$ ipython --no-banner

In [1]: import numpy as np

In [2]: np.set_printoptions(precision=2, suppress=True, linewidth=100)

In [3]: M = np.loadtxt("mat.csv", delimiter=",")

In [4]: print(M)
[[-0.05  0.15  0.45  0.45 -0.75]
 [ 0.15  0.98 -0.06 -0.06  0.11]
 [ 0.45 -0.06  0.81 -0.19  0.32]
 [ 0.45 -0.06 -0.19  0.81  0.32]
 [-0.75  0.11  0.32  0.32  0.46]]

In [5]: # equal to its transpose

In [6]: O, r_ = np.linalg.qr(M)

In [7]: print(np.allclose(r_.T @ r_, M.T @ M))
True

In [8]: print(np.round(abs(r_[0, 0]), 2), round(float(np.linalg.norm(M[:, 0])), 2))
1.0 1.0

In [9]: print(O @ r_)
[[-0.05  0.15  0.45  0.45 -0.75]
 [ 0.15  0.98 -0.06 -0.06  0.11]
 [ 0.45 -0.06  0.81 -0.19  0.32]
 [ 0.45 -0.06 -0.19  0.81  0.32]
 [-0.75  0.11  0.32  0.32  0.46]]

In [10]: print(O.shape, r_.shape)
(5, 5) (5, 5)

In [11]: ev, vecs = np.linalg.eigh(M)

In [12]: x = np.array([9, -7, -9, 8, -3])

In [13]: print(round(float(np.abs(M).sum(axis=1).max()), 2), np.abs(ev).max())
1.97 1.0

In [14]: print(vecs * np.maximum(ev, 0) @ vecs.T)
[[ 0.47  0.08  0.23  0.23 -0.38]
 [ 0.08  0.99 -0.03 -0.03  0.05]
 [ 0.23 -0.03  0.9  -0.1   0.16]
 [ 0.23 -0.03 -0.1   0.9   0.16]
 [-0.38  0.05  0.16  0.16  0.73]]

In [15]: print(round(float(x @ M @ x / (x @ x)), 2), round(ev[0], 2), ev[-1])
0.75 -1.0 1.0

In [16]: rng = np.random.default_rng(65)

In [17]: lab = rng.permutation(5)

In [18]: print(lab)
[2 1 4 3 0]

In [19]: M2 = M[lab][:, lab]

In [20]: print(np.allclose(M2, M))
False
